>>> import numpy as np
>>> import numpy.linalg as la
>>> np.set_printoptions(suppress=True, linewidth=100)
>>> rd = lambda a: np.round(a, 2) + 0
>>> B = np.array([[2, 0, 2, 0, 1, 2, 2, 2, 1, 1],
...     [1, 1, 1, 0, 0, 0, 1, 2, 2, 1],
...     [0, 0, 1, 0, 1, 1, 1, 2, 0, 1],
...     [0, 0, 0, 0, 2, 0, 1, 1, 2, 0],
...     [1, 0, 0, 0, 0, 1, 1, 1, 2, 2],
...     [1, 0, 1, 0, 2, 1, 0, 0, 1, 1],
...     [2, 2, 1, 1, 0, 0, 2, 1, 0, 0],
...     [2, 1, 2, 2, 2, 2, 2, 1, 0, 1],
...     [1, 1, 1, 2, 2, 0, 2, 2, 0, 1],
...     [0, 2, 2, 2, 1, 1, 0, 2, 1, 1]])
>>> W0 = B.T @ B
>>> W0
array([[16,  8, 13,  8, 10, 10, 16, 13,  7,  9],
       [ 8, 11, 10, 10,  6,  4,  9, 11,  4,  5],
       [13, 10, 17, 11, 13, 12, 14, 17,  7, 10],
       [ 8, 10, 11, 13, 10,  6, 10, 11,  2,  6],
       [10,  6, 13, 10, 19, 10, 13, 14,  8,  9],
       [10,  4, 12,  6, 10, 12, 10, 11,  6,  9],
       [16,  9, 14, 10, 13, 10, 20, 18,  8, 10],
       [13, 11, 17, 11, 14, 11, 18, 24, 12, 13],
       [ 7,  4,  7,  2,  8,  6,  8, 12, 15,  9],
       [ 9,  5, 10,  6,  9,  9, 10, 13,  9, 11]])
>>> # symmetric
>>> Uu, sig, Vh = la.svd(W0)
>>> rd(sig)
array([108.89,  15.5 ,   9.89,   9.19,   6.31,   4.47,   2.61,   0.87,   0.27,   0.01])
>>> np.argmax(sig[:-1] / (sig[1:] + 1e-6)) + 1
np.int64(9)
>>> B = Uu[:, :9] @ np.diag(sig[:9]) @ Vh[:9]
>>> rd(la.norm(W0 - B) / la.norm(W0))
np.float64(0.0)
>>> la.matrix_rank(W0, rtol=0.05)
np.int64(5)
>>> rd(np.abs(W0 - B).max())
np.float64(0.0)
>>> vals, evecs = la.eigh(W0)
>>> rd(la.eigvalsh(W0 + -2 * np.eye(10)))
array([ -1.99,  -1.73,  -1.13,   0.61,   2.47,   4.31,   7.19,   7.89,  13.5 , 106.89])
>>> rd(evecs @ np.diag(vals) @ evecs.T)
array([[16.,  8., 13.,  8., 10., 10., 16., 13.,  7.,  9.],
       [ 8., 11., 10., 10.,  6.,  4.,  9., 11.,  4.,  5.],
       [13., 10., 17., 11., 13., 12., 14., 17.,  7., 10.],
       [ 8., 10., 11., 13., 10.,  6., 10., 11.,  2.,  6.],
       [10.,  6., 13., 10., 19., 10., 13., 14.,  8.,  9.],
       [10.,  4., 12.,  6., 10., 12., 10., 11.,  6.,  9.],
       [16.,  9., 14., 10., 13., 10., 20., 18.,  8., 10.],
       [13., 11., 17., 11., 14., 11., 18., 24., 12., 13.],
       [ 7.,  4.,  7.,  2.,  8.,  6.,  8., 12., 15.,  9.],
       [ 9.,  5., 10.,  6.,  9.,  9., 10., 13.,  9., 11.]])
>>> rd(vals.sum()), np.trace(W0)
(np.float64(158.0), np.int64(158))
>>> rd(la.svd(W0, compute_uv=False))
array([108.89,  15.5 ,   9.89,   9.19,   6.31,   4.47,   2.61,   0.87,   0.27,   0.01])
>>> rd(vals)
array([  0.01,   0.27,   0.87,   2.61,   4.47,   6.31,   9.19,   9.89,  15.5 , 108.89])
>>> rd(la.eigvalsh(W0 @ W0))
array([    0.  ,     0.07,     0.75,     6.8 ,    19.94,    39.88,    84.41,    97.9 ,   240.13,
       11856.12])
>>> rd(evecs.T @ W0 @ evecs)
array([[  0.01,   0.  ,   0.  ,   0.  ,   0.  ,   0.  ,   0.  ,   0.  ,   0.  ,   0.  ],
       [  0.  ,   0.27,   0.  ,   0.  ,   0.  ,   0.  ,   0.  ,   0.  ,   0.  ,   0.  ],
       [  0.  ,   0.  ,   0.87,   0.  ,   0.  ,   0.  ,   0.  ,   0.  ,   0.  ,   0.  ],
       [  0.  ,   0.  ,   0.  ,   2.61,   0.  ,   0.  ,   0.  ,   0.  ,   0.  ,   0.  ],
       [  0.  ,   0.  ,   0.  ,   0.  ,   4.47,   0.  ,   0.  ,   0.  ,   0.  ,   0.  ],
       [  0.  ,   0.  ,   0.  ,   0.  ,   0.  ,   6.31,   0.  ,   0.  ,   0.  ,   0.  ],
       [  0.  ,   0.  ,   0.  ,   0.  ,   0.  ,   0.  ,   9.19,   0.  ,   0.  ,   0.  ],
       [  0.  ,   0.  ,   0.  ,   0.  ,   0.  ,   0.  ,   0.  ,   9.89,   0.  ,   0.  ],
       [  0.  ,   0.  ,   0.  ,   0.  ,   0.  ,   0.  ,   0.  ,   0.  ,  15.5 ,   0.  ],
       [  0.  ,   0.  ,   0.  ,   0.  ,   0.  ,   0.  ,   0.  ,   0.  ,   0.  , 108.89]])
>>> (vals > 1e-8).sum(), (vals < -1e-8).sum()
(np.int64(10), np.int64(0))
>>> vals, evecs = la.eigh(W0)
>>> x0 = np.array([0, 3, 2, 3, 2, 4, 1, 3, 1, 0])
>>> np.abs(W0).sum(axis=1).max(), rd(np.abs(vals).max())
(np.int64(144), np.float64(108.89))
>>> rd(la.eigvalsh(W0[1:, 1:]))
array([ 0.2 ,  0.62,  2.53,  2.85,  6.05,  6.66,  9.89, 15.46, 97.74])
>>> x0 @ W0 @ x0
np.int64(3797)
>>> np.argsort(-la.norm(W0, axis=0).round(6), kind="stable")[:3]
array([7, 6, 2])
>>> la.matrix_rank(W0, rtol=0.1)
np.int64(2)
>>> la.cond(W0) > 100
np.True_
>>> mat, _ = la.qr(np.array([[-0.1, 0.1, -1.0, 1.7, -0.7, -0.2, 0.7, 1.3, -0.7, 0.7],
...     [0.7, -1.0, -0.8, -0.2, -1.5, -1.7, -0.9, -0.8, 0.8, -1.6],
...     [0.2, -1.4, 0.4, 1.7, 1.0, -0.4, -0.7, 0.2, 0.0, 1.2],
...     [0.5, -0.2, -0.2, 2.3, 1.1, -0.3, 0.1, 0.6, -1.8, -0.4],
...     [-0.7, 0.5, -0.1, -0.6, 1.2, -2.7, -0.4, 1.0, 0.5, -0.3],
...     [1.3, 1.7, -2.2, 0.2, 1.6, 1.0, -1.8, 0.1, 1.9, -0.1],
...     [2.6, 1.4, 0.5, -1.2, -0.3, 0.9, -0.1, -1.4, 0.1, 0.4],
...     [-1.2, -1.0, -0.2, 0.9, 0.0, 0.7, -1.2, 0.8, -0.8, -0.9],
...     [-1.0, 1.7, 0.2, 0.0, -0.9, 0.1, -0.7, 0.1, -1.5, -2.2],
...     [-0.7, 0.1, 0.4, -0.6, 0.8, 0.0, 0.7, 1.5, -1.1, 0.8]]))
>>> rd(mat)
array([[-0.03,  0.04,  0.39, -0.37,  0.4 ,  0.13,  0.47,  0.39,  0.38,  0.12],
       [ 0.2 , -0.37,  0.34,  0.35,  0.42,  0.42, -0.25,  0.14, -0.29, -0.26],
       [ 0.06, -0.44, -0.08, -0.4 , -0.28,  0.1 , -0.38,  0.1 ,  0.49, -0.39],
       [ 0.14, -0.11,  0.07, -0.68, -0.17,  0.21,  0.08, -0.1 , -0.63,  0.09],
       [-0.2 ,  0.22,  0.04,  0.15, -0.41,  0.75, -0.09,  0.11,  0.14,  0.35],
       [ 0.37,  0.4 ,  0.69,  0.02, -0.35, -0.21, -0.18, -0.03,  0.04, -0.16],
       [ 0.73,  0.19, -0.41, -0.01,  0.09,  0.02, -0.16,  0.41,  0.04,  0.25],
       [-0.34, -0.19,  0.2 , -0.05,  0.01, -0.35, -0.49,  0.42, -0.14,  0.5 ],
       [-0.28,  0.61, -0.13, -0.28,  0.4 ,  0.12, -0.44,  0.01, -0.04, -0.3 ],
       [-0.2 ,  0.09, -0.13,  0.12, -0.32, -0.07,  0.26,  0.67, -0.28, -0.46]])
>>> x0 = np.array([0, 5, -2, -4, -4, -3, -3, 2, -1, 1])
>>> [p for p in range(1, 25) if np.allclose(la.matrix_power(mat, p), np.eye(10))]
[]
>>> rd(np.sort(np.abs(np.degrees(np.angle(la.eigvals(mat))))))
array([  0.  ,  52.81,  52.81,  84.29,  84.29, 137.86, 137.86, 168.73, 168.73, 180.  ])
>>> def softmax(z):
...     e = np.exp(z - z.max(axis=-1, keepdims=True))
...     return e / e.sum(axis=-1, keepdims=True)
... 
>>> rd(softmax(10 * W0[0]))
array([0.5, 0. , 0. , 0. , 0. , 0. , 0.5, 0. , 0. , 0. ])
>>> rd(softmax(W0[0]))
array([0.47, 0.  , 0.02, 0.  , 0.  , 0.  , 0.47, 0.02, 0.  , 0.  ])
>>> att = W0 @ W0.T / np.sqrt(10)
>>> softmax(att).round(6).argmax(axis=1)
array([7, 7, 7, 7, 7, 7, 7, 7, 7, 7])
>>> rd(softmax(att + np.triu(np.full(att.shape, -np.inf), 1)))
array([[1., 0., 0., 0., 0., 0., 0., 0., 0., 0.],
       [1., 0., 0., 0., 0., 0., 0., 0., 0., 0.],
       [0., 0., 1., 0., 0., 0., 0., 0., 0., 0.],
       [0., 0., 1., 0., 0., 0., 0., 0., 0., 0.],
       [0., 0., 1., 0., 0., 0., 0., 0., 0., 0.],
       [0., 0., 1., 0., 0., 0., 0., 0., 0., 0.],
       [0., 0., 0., 0., 0., 0., 1., 0., 0., 0.],
       [0., 0., 0., 0., 0., 0., 0., 1., 0., 0.],
       [0., 0., 0., 0., 0., 0., 0., 1., 0., 0.],
       [0., 0., 0., 0., 0., 0., 0., 1., 0., 0.]])
>>> t = np.radians(15)
>>> r_ = np.eye(10)
>>> r_[3, 3] = r_[8, 8] = np.cos(t)
>>> r_[3, 8], r_[8, 3] = -np.sin(t), np.sin(t)
>>> rd(r_)
array([[ 1.  ,  0.  ,  0.  ,  0.  ,  0.  ,  0.  ,  0.  ,  0.  ,  0.  ,  0.  ],
       [ 0.  ,  1.  ,  0.  ,  0.  ,  0.  ,  0.  ,  0.  ,  0.  ,  0.  ,  0.  ],
       [ 0.  ,  0.  ,  1.  ,  0.  ,  0.  ,  0.  ,  0.  ,  0.  ,  0.  ,  0.  ],
       [ 0.  ,  0.  ,  0.  ,  0.97,  0.  ,  0.  ,  0.  ,  0.  , -0.26,  0.  ],
       [ 0.  ,  0.  ,  0.  ,  0.  ,  1.  ,  0.  ,  0.  ,  0.  ,  0.  ,  0.  ],
       [ 0.  ,  0.  ,  0.  ,  0.  ,  0.  ,  1.  ,  0.  ,  0.  ,  0.  ,  0.  ],
       [ 0.  ,  0.  ,  0.  ,  0.  ,  0.  ,  0.  ,  1.  ,  0.  ,  0.  ,  0.  ],
       [ 0.  ,  0.  ,  0.  ,  0.  ,  0.  ,  0.  ,  0.  ,  1.  ,  0.  ,  0.  ],
       [ 0.  ,  0.  ,  0.  ,  0.26,  0.  ,  0.  ,  0.  ,  0.  ,  0.97,  0.  ],
       [ 0.  ,  0.  ,  0.  ,  0.  ,  0.  ,  0.  ,  0.  ,  0.  ,  0.  ,  1.  ]])
>>> B = mat @ r_.T
>>> rd(B)
array([[-0.03,  0.04,  0.39, -0.46,  0.4 ,  0.13,  0.47,  0.39,  0.27,  0.12],
       [ 0.2 , -0.37,  0.34,  0.41,  0.42,  0.42, -0.25,  0.14, -0.19, -0.26],
       [ 0.06, -0.44, -0.08, -0.51, -0.28,  0.1 , -0.38,  0.1 ,  0.37, -0.39],
       [ 0.14, -0.11,  0.07, -0.49, -0.17,  0.21,  0.08, -0.1 , -0.79,  0.09],
       [-0.2 ,  0.22,  0.04,  0.11, -0.41,  0.75, -0.09,  0.11,  0.18,  0.35],
       [ 0.37,  0.4 ,  0.69,  0.01, -0.35, -0.21, -0.18, -0.03,  0.04, -0.16],
       [ 0.73,  0.19, -0.41, -0.02,  0.09,  0.02, -0.16,  0.41,  0.03,  0.25],
       [-0.34, -0.19,  0.2 , -0.01,  0.01, -0.35, -0.49,  0.42, -0.15,  0.5 ],
       [-0.28,  0.61, -0.13, -0.26,  0.4 ,  0.12, -0.44,  0.01, -0.12, -0.3 ],
       [-0.2 ,  0.09, -0.13,  0.19, -0.32, -0.07,  0.26,  0.67, -0.24, -0.46]])
>>> np.allclose(mat @ mat.T, B @ B.T)
True
>>> np.allclose(la.norm(mat, axis=1), la.norm(B, axis=1))
True
>>> F = np.loadtxt("layer19.csv", delimiter=",")
>>> F
array([[ 1.,  1.,  1.,  2.,  2.,  0.,  0., -1., -2.],
       [ 1.,  1.,  1.,  1.,  2.,  2.,  0.,  0., -1.],
       [ 1.,  1.,  1.,  1.,  1.,  2.,  2.,  0.,  0.],
       [ 2.,  1.,  1.,  1.,  1.,  1.,  2.,  2.,  0.],
       [ 2.,  2.,  1.,  1.,  1.,  1.,  1.,  2.,  2.],
       [ 0.,  2.,  2.,  1.,  1.,  1.,  1.,  1.,  2.],
       [ 0.,  0.,  2.,  2.,  1.,  1.,  1.,  1.,  1.],
       [-1.,  0.,  0.,  2.,  2.,  1.,  1.,  1.,  1.],
       [-2., -1.,  0.,  0.,  2.,  2.,  1.,  1.,  1.]])
>>> Uu, sig, Vh = la.svd(F, full_matrices=False)
>>> np.abs(Uu[:, 0]).round(6).argmax()
np.int64(4)
>>> rd(Uu.T @ F @ Vh.T)
array([[9.04, 0.  , 0.  , 0.  , 0.  , 0.  , 0.  , 0.  , 0.  ],
       [0.  , 4.78, 0.  , 0.  , 0.  , 0.  , 0.  , 0.  , 0.  ],
       [0.  , 0.  , 4.27, 0.  , 0.  , 0.  , 0.  , 0.  , 0.  ],
       [0.  , 0.  , 0.  , 2.54, 0.  , 0.  , 0.  , 0.  , 0.  ],
       [0.  , 0.  , 0.  , 0.  , 2.02, 0.  , 0.  , 0.  , 0.  ],
       [0.  , 0.  , 0.  , 0.  , 0.  , 1.77, 0.  , 0.  , 0.  ],
       [0.  , 0.  , 0.  , 0.  , 0.  , 0.  , 1.26, 0.  , 0.  ],
       [0.  , 0.  , 0.  , 0.  , 0.  , 0.  , 0.  , 0.89, 0.  ],
       [0.  , 0.  , 0.  , 0.  , 0.  , 0.  , 0.  , 0.  , 0.35]])
>>> rd(np.abs(Vh[0]))
array([0.2 , 0.3 , 0.35, 0.39, 0.43, 0.39, 0.35, 0.3 , 0.2 ])
>>> np.allclose(Uu * sig @ Vh, F)
True
>>> rd(sig)
array([9.04, 4.78, 4.27, 2.54, 2.02, 1.77, 1.26, 0.89, 0.35])
>>> rd(np.cumsum(sig ** 2) / np.sum(sig ** 2))
array([0.59, 0.75, 0.88, 0.93, 0.96, 0.98, 0.99, 1.  , 1.  ])
>>> Uu.shape, sig.shape, Vh.shape
((9, 9), (9,), (9, 9))
>>> rd(sig / sig[0])
array([1.  , 0.53, 0.47, 0.28, 0.22, 0.2 , 0.14, 0.1 , 0.04])
>>> (sig > 1e-8).sum()
np.int64(9)
>>> vals, evecs = la.eigh(F)
>>> rd(la.svd(F, compute_uv=False))
array([9.04, 4.78, 4.27, 2.54, 2.02, 1.77, 1.26, 0.89, 0.35])
>>> rd(vals.sum()), np.trace(F)
(np.float64(9.0), np.float64(9.0))
>>> rd(evecs.T @ evecs)
array([[1., 0., 0., 0., 0., 0., 0., 0., 0.],
       [0., 1., 0., 0., 0., 0., 0., 0., 0.],
       [0., 0., 1., 0., 0., 0., 0., 0., 0.],
       [0., 0., 0., 1., 0., 0., 0., 0., 0.],
       [0., 0., 0., 0., 1., 0., 0., 0., 0.],
       [0., 0., 0., 0., 0., 1., 0., 0., 0.],
       [0., 0., 0., 0., 0., 0., 1., 0., 0.],
       [0., 0., 0., 0., 0., 0., 0., 1., 0.],
       [0., 0., 0., 0., 0., 0., 0., 0., 1.]])
>>> rd(evecs.T @ F @ evecs)
array([[-4.27,  0.  ,  0.  ,  0.  ,  0.  ,  0.  ,  0.  ,  0.  ,  0.  ],
       [ 0.  , -2.54,  0.  ,  0.  ,  0.  ,  0.  ,  0.  ,  0.  ,  0.  ],
       [ 0.  ,  0.  , -1.26,  0.  ,  0.  ,  0.  ,  0.  ,  0.  ,  0.  ],
       [ 0.  ,  0.  ,  0.  , -0.89,  0.  ,  0.  ,  0.  ,  0.  ,  0.  ],
       [ 0.  ,  0.  ,  0.  ,  0.  ,  0.35,  0.  ,  0.  ,  0.  ,  0.  ],
       [ 0.  ,  0.  ,  0.  ,  0.  ,  0.  ,  1.77,  0.  ,  0.  ,  0.  ],
       [ 0.  ,  0.  ,  0.  ,  0.  ,  0.  ,  0.  ,  2.02,  0.  ,  0.  ],
       [ 0.  ,  0.  ,  0.  ,  0.  ,  0.  ,  0.  ,  0.  ,  4.78,  0.  ],
       [ 0.  ,  0.  ,  0.  ,  0.  ,  0.  ,  0.  ,  0.  ,  0.  ,  9.04]])
>>> rd(np.abs(evecs[:, -1]))
array([0.2 , 0.3 , 0.35, 0.39, 0.43, 0.39, 0.35, 0.3 , 0.2 ])
>>> rd(la.eigvalsh(F @ F))
array([ 0.12,  0.78,  1.59,  3.12,  4.1 ,  6.47, 18.23, 22.84, 81.74])
>>> rd(la.eigvalsh(F + -1 * np.eye(9)))
array([-5.27, -3.54, -2.26, -1.89, -0.65,  0.77,  1.02,  3.78,  8.04])
